% python3 -q
>>> import numpy as np
>>> np.set_printoptions(suppress=True, linewidth=160)
>>> A = np.load("run16.npy")
>>> print(A.round(3))
[[-0.391 -0.1   -0.287 -0.292]
 [ 0.521 -0.469 -0.021 -0.457]
 [ 0.    -0.543 -0.477  0.63 ]
 [-0.26   0.054  0.197 -0.217]
 [-0.651 -0.499  0.361 -0.036]
 [ 0.26  -0.461  0.416 -0.082]
 [ 0.13   0.109  0.59   0.504]]
>>> # orthonormal columns
>>> P = A @ np.linalg.solve(A.T @ A, A.T)
>>> print(np.linalg.matrix_rank(np.eye(7) - P))
3
>>> print(np.allclose(P @ P, P))
True
>>> W0 = np.loadtxt("mat.csv", delimiter=",")
>>> print(W0)
[[ 11. -12.  -5.  -8.]
 [  0.   0.   0.   0.]
 [  6.  -8.  -4.  -3.]
 [  3.   4.  -4.  -3.]
 [  1.  -3.   0.   1.]
 [  2.   7.  -4.  -4.]
 [  0.   0.   0.   0.]
 [  0.   0.   0.   0.]
 [  9.  -4.  -8.  -6.]
 [ 12. -15.  -5.  -7.]
 [  6.  -7.  -1.  -4.]
 [  7. -11.  -4.  -2.]
 [  2.   7.  -4.  -4.]
 [  6.  -7.  -1.  -4.]
 [  0.   0.   0.   0.]
 [  0.   0.   0.   0.]
 [  0.   0.   0.   0.]
 [  1.  -3.   0.   1.]
 [  6.  -8.  -4.  -3.]
 [  6.  -7.  -1.  -4.]
 [  8.  -1.  -8.  -7.]
 [  8.   0.  -5.  -8.]
 [  0.   0.   0.   0.]
 [  2.   7.  -4.  -4.]
 [  7. -11.  -4.  -2.]]
>>> # rows 1 and 6 are equal
>>> P = W0 @ np.linalg.solve(W0.T @ W0, W0.T)
>>> print(np.allclose(P @ P, P))
True
>>> print(np.round(np.diag(P), 3))
[0.407 0.    0.156 0.253 0.176 0.166 0.    0.    0.27  0.243 0.199 0.241 0.166 0.199 0.    0.    0.    0.176 0.156 0.199 0.275 0.31  0.    0.166 0.241]
>>> A2 = A / np.linalg.norm(A, axis=1)
Traceback (most recent call last):
  File "<python-input-14>", line 1, in <module>
    A2 = A / np.linalg.norm(A, axis=1)
         ~~^~~~~~~~~~~~~~~~~~~~~~~~~~~
ValueError: operands could not be broadcast together with shapes (7,4) (7,) 
>>> A2 = A / np.linalg.norm(A, axis=1, keepdims=True)
>>> C2 = A2 @ A2.T
>>> print((np.abs(C2) > 0.9).astype(int))
[[1 0 0 0 0 0 0]
 [0 1 0 0 0 0 0]
 [0 0 1 0 0 0 0]
 [0 0 0 1 0 0 0]
 [0 0 0 0 1 0 0]
 [0 0 0 0 0 1 0]
 [0 0 0 0 0 0 1]]
>>> print(round(np.degrees(np.arccos(np.clip(C2[5, 2], -1, 1))), 3))
89.99
>>> print(C2[5].round(3) + 0)
[-0.388  0.67   0.     0.027  0.351  1.     0.349]
>>> print((C2 - 2 * np.eye(7)).round(6).argmax(axis=1))
[3 5 4 4 3 1 5]
>>> rng = np.random.default_rng(69457)
>>> lab = rng.permutation(4)
>>> A2 = A[:, lab] * rng.choice([-1, 1], 4)
>>> print(A2.round(3))
[[ 0.391 -0.292 -0.1   -0.287]
 [-0.521 -0.457 -0.469 -0.021]
 [-0.     0.63  -0.543 -0.477]
 [ 0.26  -0.217  0.054  0.197]
 [ 0.651 -0.036 -0.499  0.361]
 [-0.26  -0.082 -0.461  0.416]
 [-0.13   0.504  0.109  0.59 ]]
>>> left, _, Vt = np.linalg.svd(A.T @ A2)
>>> print(lab)
[0 3 1 2]
>>> print(np.round(np.linalg.lstsq(A, A2)[0], 3) + 0)
[[-1.  0.  0.  0.]
 [ 0.  0.  1.  0.]
 [ 0.  0.  0.  1.]
 [ 0.  1.  0.  0.]]
>>> W2 = W0[[16, 13]].astype(float)
>>> for _ in range(7):
...     lab = np.linalg.norm(W0[:, None] - W2, axis=-1).argmin(axis=1)
...     W2 = np.array([W0[lab == j].mean(axis=0) for j in range(2)])
... 
>>> print(lab)
[1 0 1 0 0 0 0 0 1 1 1 1 0 1 0 0 0 0 1 1 1 1 0 0 1]
>>> print(np.bincount(lab))
[13 12]
>>> print(W2.round(3))
[[ 0.846  1.462 -1.231 -1.   ]
 [ 7.667 -7.583 -4.167 -4.833]]
>>> Xs = W0 - W0.mean(axis=0)
>>> V = np.linalg.svd(Xs)[2][:3]
>>> A2 = Xs - Xs @ V.T @ V
>>> print(np.round(np.diag(V.T @ V), 3))
[0.424 0.934 0.926 0.715]
>>> print(np.round(np.cov(Xs @ V.T, rowvar=False), 3) + 0)
[[47.969  0.     0.   ]
 [ 0.    16.484  0.   ]
 [ 0.     0.     1.332]]
>>> print(np.linalg.norm(A2, axis=1).round(6).argmax())
0
>>> F = np.load("case5.npy")
>>> print(F)
[[ 1 -1  1 -1]
 [ 1  0  0  0]
 [ 1  1  1  1]]
>>> left, sigma, Vt = np.linalg.svd(F, full_matrices=False)
>>> print(sigma.round(3))
[2.136 2.    0.662]
>>> print(np.round(Vt @ Vt.T, 3) + 0)
[[1. 0. 0.]
 [0. 1. 0.]
 [0. 0. 1.]]
>>> J = np.load("w.npy")
>>> print(J)
[[-0.8    0.6    0.1    1.1   -1.136]
 [ 0.8    0.7    0.1   -1.2    1.188]
 [ 0.     0.9    0.    -1.4    1.425]
 [-0.5   -0.2    0.7   -0.4    0.424]
 [ 0.9    2.     0.2    0.6   -0.584]
 [ 0.8   -0.2    1.2    1.1   -1.091]
 [ 1.2    1.6    0.1    0.7   -0.713]
 [ 0.     1.1   -0.7    0.9   -0.902]
 [ 2.4   -0.4   -1.1    0.9   -0.911]
 [ 0.2   -0.9    1.5   -0.6    0.615]
 [ 0.6    0.8    1.    -0.9    0.881]]
>>> A2 = J / np.sqrt((J ** 2).mean(axis=1, keepdims=True))
>>> print(np.linalg.matrix_rank(A2) == np.linalg.matrix_rank(J))
True
>>> print(A2[0].round(3))
[-0.955  0.716  0.119  1.313 -1.356]
>>> print(np.linalg.matrix_rank(J - J.mean(axis=1, keepdims=True)))
4
>>> print(np.round(np.linalg.norm(A2, axis=1), 3))
[2.236 2.236 2.236 2.236 2.236 2.236 2.236 2.236 2.236 2.236 2.236]
>>> A2 = np.c_[J[:, :4] @ np.array([[-4, 1, -7, -1], [-7, 1, 0, -9], [-8, 8, -8, 0], [-1, -8, 0, 6]]), np.array([-2, 1, -1, 1, -1, 1, -3, 1, 1, 0, 3])]
>>> print(A2.round(3))
[[ -2.9  -8.2   4.8   2.   -2. ]
 [ -7.7  11.9  -6.4 -14.3   1. ]
 [ -4.9  12.1   0.  -16.5  -1. ]
 [ -1.8   8.1  -2.1  -0.1   1. ]
 [-19.8  -0.3  -7.9 -15.3  -1. ]
 [-12.5   1.4 -15.2   7.6   1. ]
 [-17.5  -2.   -9.2 -11.4  -3. ]
 [ -3.  -11.7   5.6  -4.5   1. ]
 [  1.1 -14.   -8.    6.6   1. ]
 [ -5.9  16.1 -13.4   4.3   0. ]
 [-15.1  16.6 -12.2 -13.2   3. ]]
>>> print(np.round(np.linalg.norm(A2 - J @ np.linalg.lstsq(J, A2)[0], axis=0), 3) + 0)
[0.   0.   0.   0.   4.63]
>>> print(np.round(np.linalg.lstsq(J, A2[:, 0])[0], 3) + 0)
[-4. -7. -8. -1.  0.]
>>> x0 = np.array([-4, 0, 5, -7, 8])
>>> target = J @ x0
>>> print(np.round(np.linalg.solve(J.T @ J, J.T @ target), 3) + 0)
[-4.  0.  5. -7.  8.]
>>> print(np.round(np.linalg.pinv(J) @ J, 3) + 0)
[[1. 0. 0. 0. 0.]
 [0. 1. 0. 0. 0.]
 [0. 0. 1. 0. 0.]
 [0. 0. 0. 1. 0.]
 [0. 0. 0. 0. 1.]]
>>> print(target.round(3))
[-13.088  15.204  21.2    11.692 -11.472 -13.628 -14.904 -17.016 -28.688  15.82   15.948]
>>> target = target + 0.1 * rng.normal(size=11)
>>> print(target.round(3))
[-13.147  15.033  21.219  11.845 -11.273 -13.54  -14.909 -16.902 -28.743  15.785  16.111]
>>> c, *_ = np.linalg.lstsq(J, target)
>>> print(round(np.linalg.norm(target - J @ c), 3))
0.263
>>> print(c.round())
[-4.  0.  5. -4. 11.]
>>> print(c.round(3))
[-4.012  0.055  5.046 -3.981 10.974]
>>> print([round(float(np.linalg.norm(np.linalg.solve(J.T @ J + lam * np.eye(5), J.T @ target))), 2) for lam in (0, 1, 10, 100)])
[13.34, 11.78, 8.26, 2.13]
>>> arr = np.array([[1, 0, 0, 0, 0, 0],
...     [0, 0, 1, 0, 0, 0],
...     [0, 0, 0, 0, 0, 0],
...     [0, 1, 0, 0, 0, 0],
...     [0, 0, 0, 0, 0, 0],
...     [0, 0, 0, 0, 0, 7]])
>>> print(arr)
[[1 0 0 0 0 0]
 [0 0 1 0 0 0]
 [0 0 0 0 0 0]
 [0 1 0 0 0 0]
 [0 0 0 0 0 0]
 [0 0 0 0 0 7]]
>>> # rows and columns are dependent
>>> left, sigma, Vt = np.linalg.svd(arr)
>>> print(np.argmax(sigma[:-1] / (sigma[1:] + 1e-6)) + 1)
4
>>> print(sigma)
[7. 1. 1. 1. 0. 0.]
>>> A2 = left[:, :4] @ np.diag(sigma[:4]) @ Vt[:4]
>>> print(np.abs(arr - A2).max())
0.0
>>> print(np.round(np.linalg.norm(arr - A2, 2), 3), sigma[4])
0.0 0.0
>>> print(np.linalg.matrix_rank(A2))
4
>>> print(np.linalg.matrix_rank(arr, rtol=0.1))
4
>>> print(np.linalg.cond(arr) > 100)
True
>>> print(round(float(np.linalg.norm(arr, 2) / np.linalg.norm(arr)), 3))
0.971
>>> lab = J[:, 0] > np.median(J[:, 0])
>>> u = J[lab].mean(axis=0) - J[~lab].mean(axis=0)
>>> print(np.argsort(-np.abs(u).round(6), kind="stable"))
[0 4 3 1 2]
>>> t3 = np.stack([arr, 2 * arr, arr[::-1]])
>>> print(np.round(np.linalg.norm(t3, axis=(1, 2)), 3))
[ 7.211 14.422  7.211]
>>> print(t3.shape)
(3, 6, 6)
>>> print((t3 @ arr.T).shape)
(3, 6, 6)
>>> print(np.einsum("bij,cij->bc", t3, t3))
[[ 52 104   0]
 [104 208   0]
 [  0   0  52]]
>>> print(np.round(np.linalg.det(t3), 3))
[0. 0. 0.]
>>> def softmax(z):
...     e = np.exp(z - z.max(axis=-1, keepdims=True))
...     return e / e.sum(axis=-1, keepdims=True)
... 
>>> print(np.round(softmax(arr[1]), 3))
[0.13  0.13  0.352 0.13  0.13  0.13 ]
>>> print(np.round(softmax(10 * arr[1]), 3) + 0)
[0. 0. 1. 0. 0. 0.]
>>> print(np.round(softmax(arr).sum(axis=1), 3))
[1. 1. 1. 1. 1. 1.]
>>> print(np.round(softmax(arr[1] + 5), 3))
[0.13  0.13  0.352 0.13  0.13  0.13 ]
>>> S = arr @ arr.T / np.sqrt(6)
>>> print(np.round(softmax(S + np.triu(np.full(S.shape, -np.inf), 1)), 3) + 0)
[[1.    0.    0.    0.    0.    0.   ]
 [0.399 0.601 0.    0.    0.    0.   ]
 [0.333 0.333 0.333 0.    0.    0.   ]
 [0.222 0.222 0.222 0.334 0.    0.   ]
 [0.2   0.2   0.2   0.2   0.2   0.   ]
 [0.    0.    0.    0.    0.    1.   ]]
>>> print(np.round(softmax(S), 3) + 0)
[[0.231 0.154 0.154 0.154 0.154 0.154]
 [0.154 0.231 0.154 0.154 0.154 0.154]
 [0.167 0.167 0.167 0.167 0.167 0.167]
 [0.154 0.154 0.154 0.231 0.154 0.154]
 [0.167 0.167 0.167 0.167 0.167 0.167]
 [0.    0.    0.    0.    0.    1.   ]]
>>> print(softmax(S).round(6).argmax(axis=1))
[0 1 0 3 0 5]
>>> print(np.round(softmax(S)[1] @ arr, 3))
[0.154 0.154 0.231 0.    0.    1.076]
